$ ipython --no-banner

In [1]: import numpy as np

In [2]: np.set_printoptions(precision=2, suppress=True, linewidth=100)

In [3]: arr = np.array([[-4, 1, 4, -3, -5],
   ...:     [-2, 1, 2, 0, 0],
   ...:     [-2, -2, -1, -1, -5],
   ...:     [5, 3, 5, -1, 0],
   ...:     [-5, 3, -2, 4, -1],
   ...:     [-5, 2, 1, -4, -2],
   ...:     [1, 0, 2, 1, 5],
   ...:     [5, -4, 4, 4, 3],
   ...:     [5, -4, 4, 4, 3],
   ...:     [-3, -3, 2, 5, 1],
   ...:     [-3, -2, -2, -4, 2],
   ...:     [0, 5, -5, -3, -1]])

In [4]: # row 8 repeats row 7

In [5]: x = np.array([-1, 0, 1, 0, -2])

In [6]: rhs = arr @ x

In [7]: print(np.round(np.linalg.pinv(arr) @ arr, 2) + 0)
[[1. 0. 0. 0. 0.]
 [0. 1. 0. 0. 0.]
 [0. 0. 1. 0. 0.]
 [0. 0. 0. 1. 0.]
 [0. 0. 0. 0. 1.]]

In [8]: rng = np.random.default_rng(25898)

In [9]: rhs = rhs + 0.1 * rng.normal(size=12)

In [10]: print(rhs)
[17.84  4.06 10.94 -0.05  5.08  9.97 -9.05 -7.02 -6.88  3.09 -2.78 -2.84]

In [11]: c, *_ = np.linalg.lstsq(arr, rhs)

In [12]: print(c.round())
[-1. -0.  1.  0. -2.]

In [13]: print(round(float(np.linalg.norm(rhs - arr @ c)), 2))
0.28

In [14]: print(c.round(2) + 0)
[-1.01  0.    0.98  0.   -1.98]

In [15]: M = np.loadtxt("m.csv", delimiter=",")

In [16]: print(M)
[[2. 3. 2. 3.]
 [3. 2. 3. 2.]
 [2. 3. 2. 3.]
 [3. 2. 3. 2.]]

In [17]: # null space of dimension 2

In [18]: left, sig, vt = np.linalg.svd(M)

In [19]: evecs = vt[:(sig > 1e-8).sum()]

In [20]: x = M[1] + -1 * M[0] + rng.integers(2) * np.eye(4)[2]

In [21]: print(x)
[ 1. -1.  2. -1.]

In [22]: print(np.linalg.matrix_rank(np.vstack([M, x])))
3

In [23]: print(np.round(evecs.T @ evecs, 2) + 0)
[[0.5 0.  0.5 0. ]
 [0.  0.5 0.  0.5]
 [0.5 0.  0.5 0. ]
 [0.  0.5 0.  0.5]]

In [24]: data = np.loadtxt("x.csv", delimiter=",")

In [25]: print(data)
[[0. 0. 0. 0. 0. 0. 0. 0. 9. 0. 0.]
 [0. 0. 0. 0. 0. 7. 0. 0. 0. 0. 0.]
 [0. 0. 0. 0. 2. 0. 0. 0. 0. 0. 0.]
 [0. 0. 0. 0. 0. 0. 0. 3. 0. 0. 0.]
 [0. 0. 0. 0. 0. 0. 0. 0. 0. 0. 0.]
 [3. 0. 0. 0. 0. 0. 0. 0. 0. 0. 0.]
 [0. 0. 0. 0. 0. 0. 0. 0. 0. 4. 0.]
 [0. 0. 0. 0. 0. 0. 0. 0. 0. 0. 2.]
 [0. 0. 0. 5. 0. 0. 0. 0. 0. 0. 0.]
 [0. 1. 0. 0. 0. 0. 0. 0. 0. 0. 0.]
 [0. 0. 0. 0. 0. 0. 0. 0. 0. 0. 0.]]

In [26]: # rows and columns are dependent

In [27]: x = np.array([0, 2, 1, -1, 0, 1, 2, 0, 0, 2, -2])

In [28]: h = np.maximum(data @ x, 0)

In [29]: print(data * (h > 1e-9)[:, None])
[[0. 0. 0. 0. 0. 0. 0. 0. 0. 0. 0.]
 [0. 0. 0. 0. 0. 7. 0. 0. 0. 0. 0.]
 [0. 0. 0. 0. 0. 0. 0. 0. 0. 0. 0.]
 [0. 0. 0. 0. 0. 0. 0. 0. 0. 0. 0.]
 [0. 0. 0. 0. 0. 0. 0. 0. 0. 0. 0.]
 [0. 0. 0. 0. 0. 0. 0. 0. 0. 0. 0.]
 [0. 0. 0. 0. 0. 0. 0. 0. 0. 4. 0.]
 [0. 0. 0. 0. 0. 0. 0. 0. 0. 0. 0.]
 [0. 0. 0. 0. 0. 0. 0. 0. 0. 0. 0.]
 [0. 1. 0. 0. 0. 0. 0. 0. 0. 0. 0.]
 [0. 0. 0. 0. 0. 0. 0. 0. 0. 0. 0.]]

In [30]: print(h)
[0. 7. 0. 0. 0. 0. 8. 0. 0. 2. 0.]

In [31]: print(np.flatnonzero(h > 1e-9))
[1 6 9]

In [32]: print(np.linalg.pinv(data))
[[0.   0.   0.   0.   0.   0.33 0.   0.   0.   0.   0.  ]
 [0.   0.   0.   0.   0.   0.   0.   0.   0.   1.   0.  ]
 [0.   0.   0.   0.   0.   0.   0.   0.   0.   0.   0.  ]
 [0.   0.   0.   0.   0.   0.   0.   0.   0.2  0.   0.  ]
 [0.   0.   0.5  0.   0.   0.   0.   0.   0.   0.   0.  ]
 [0.   0.14 0.   0.   0.   0.   0.   0.   0.   0.   0.  ]
 [0.   0.   0.   0.   0.   0.   0.   0.   0.   0.   0.  ]
 [0.   0.   0.   0.33 0.   0.   0.   0.   0.   0.   0.  ]
 [0.11 0.   0.   0.   0.   0.   0.   0.   0.   0.   0.  ]
 [0.   0.   0.   0.   0.   0.   0.25 0.   0.   0.   0.  ]
 [0.   0.   0.   0.   0.   0.   0.   0.5  0.   0.   0.  ]]

In [33]: print(data.T @ data)
[[ 9.  0.  0.  0.  0.  0.  0.  0.  0.  0.  0.]
 [ 0.  1.  0.  0.  0.  0.  0.  0.  0.  0.  0.]
 [ 0.  0.  0.  0.  0.  0.  0.  0.  0.  0.  0.]
 [ 0.  0.  0. 25.  0.  0.  0.  0.  0.  0.  0.]
 [ 0.  0.  0.  0.  4.  0.  0.  0.  0.  0.  0.]
 [ 0.  0.  0.  0.  0. 49.  0.  0.  0.  0.  0.]
 [ 0.  0.  0.  0.  0.  0.  0.  0.  0.  0.  0.]
 [ 0.  0.  0.  0.  0.  0.  0.  9.  0.  0.  0.]
 [ 0.  0.  0.  0.  0.  0.  0.  0. 81.  0.  0.]
 [ 0.  0.  0.  0.  0.  0.  0.  0.  0. 16.  0.]
 [ 0.  0.  0.  0.  0.  0.  0.  0.  0.  0.  4.]]

In [34]: print(np.linalg.norm(data, axis=0))
[3. 1. 0. 5. 2. 7. 0. 3. 9. 4. 2.]

In [35]: print(data @ np.linalg.pinv(data) @ data)
[[0. 0. 0. 0. 0. 0. 0. 0. 9. 0. 0.]
 [0. 0. 0. 0. 0. 7. 0. 0. 0. 0. 0.]
 [0. 0. 0. 0. 2. 0. 0. 0. 0. 0. 0.]
 [0. 0. 0. 0. 0. 0. 0. 3. 0. 0. 0.]
 [0. 0. 0. 0. 0. 0. 0. 0. 0. 0. 0.]
 [3. 0. 0. 0. 0. 0. 0. 0. 0. 0. 0.]
 [0. 0. 0. 0. 0. 0. 0. 0. 0. 4. 0.]
 [0. 0. 0. 0. 0. 0. 0. 0. 0. 0. 2.]
 [0. 0. 0. 5. 0. 0. 0. 0. 0. 0. 0.]
 [0. 1. 0. 0. 0. 0. 0. 0. 0. 0. 0.]
 [0. 0. 0. 0. 0. 0. 0. 0. 0. 0. 0.]]

In [36]: print(np.allclose(data[:-1].T @ np.linalg.lstsq(data[:-1].T, data[-1])[0], data[-1]))
True

In [37]: print(np.linalg.lstsq(data[:-1].T, data[-1])[2])
9

In [38]: W0 = np.loadtxt("a.csv", delimiter=",")

In [39]: print(W0)
[[-1.   -1.2   1.    1.7   0.    1.3  -0.5  -0.1   0.   -1.8   0.  ]
 [ 1.3  -1.2  -1.1  -0.9   2.   -0.3  -0.2  -0.6  -1.2   1.   -1.4 ]
 [ 0.1  -0.5  -0.3  -0.8  -2.2  -0.3  -1.8   2.7   0.   -2.2   0.8 ]
 [ 0.9  -2.2   0.8   0.8   1.6  -0.1   0.6  -0.5  -0.1  -0.3  -0.3 ]
 [ 2.8   0.8   0.5  -0.2  -0.2   0.4  -0.8  -0.4   0.4  -1.8   0.  ]
 [-0.8  -0.2   0.8  -1.8   0.4   0.    1.7   0.    0.2   0.9   0.6 ]
 [ 1.12 -0.99 -0.93 -0.8   1.91 -0.34 -0.02 -0.6  -1.15  1.15 -1.29]]

In [40]: left, sig, vt = np.linalg.svd(W0)

In [41]: print(np.argmax(sig[:-1] / (sig[1:] + 1e-6)) + 1)
6

In [42]: print(sig)
[6.32 4.4  3.94 3.1  2.47 1.19 0.1 ]

In [43]: B = left[:, :6] @ np.diag(sig[:6]) @ vt[:6]

In [44]: print(np.linalg.matrix_rank(W0, rtol=0.05))
6

In [45]: print(np.linalg.cond(W0) > 100)
False

In [46]: print(np.argsort(-np.linalg.norm(W0, axis=0).round(6), kind="stable")[:3])
[4 9 0]

In [47]: F = np.loadtxt("dump.csv", delimiter=",")

In [48]: print(F)
[[ 0.  2.  0. -1.  0. -1.  2. -2. -2. -1. -2. -1.  0. -2.]
 [ 2.  3.  2.  0. -1. -2.  0.  1.  2.  2.  2.  1.  2. -1.]
 [ 0.  0.  5.  0.  9.  9.  0.  1.  1.  2.  3.  9.  3.  2.]
 [ 0.  0.  1.  8.  7.  4.  7.  7.  3.  6.  4.  8.  5.  8.]
 [ 0.  0.  2.  6.  0.  5.  3.  3.  9.  8.  8.  2.  3.  6.]
 [ 0.  0.  8.  1.  3.  4.  5.  9.  1.  8.  5.  6.  9.  2.]
 [ 0.  0.  2.  4.  6.  8.  3.  7.  3.  6.  3.  2.  5.  2.]
 [ 0.  0.  1.  8.  7.  9.  5.  1.  2.  8.  5.  9.  0.  3.]
 [ 0.  0.  3.  0.  9.  2.  8.  3.  2.  9.  4.  4.  4.  8.]
 [ 0.  0.  5.  4.  3.  1.  9.  6.  5.  9.  7.  2.  1.  8.]
 [ 0.  0.  1.  1.  8.  0.  4.  4.  8.  4.  4.  5.  2.  2.]
 [ 0.  0.  6.  9.  4.  8.  5.  4.  0.  7.  3.  4.  6.  0.]
 [ 0.  0.  8.  6.  5.  5.  9.  4.  2.  9.  5.  7.  0.  5.]
 [ 0.  0.  7.  2.  2.  0.  4.  4.  8.  8.  9.  0.  3.  6.]]

In [49]: x = np.array([1, 3, 3, 2, 4, 5, 5, 5, 5, 4, 3, 5, 3, 3])

In [50]: h = np.maximum(F @ x, 0)

In [51]: print(F.T @ h)
[   80.   120. 11020. 11303. 13783. 12078. 14298. 12070.  9473. 19025. 13360. 13135.  9182. 11834.]

In [52]: print(h)
[  0.  40. 183. 267. 211. 243. 207. 233. 224. 234. 182. 212. 257. 199.]
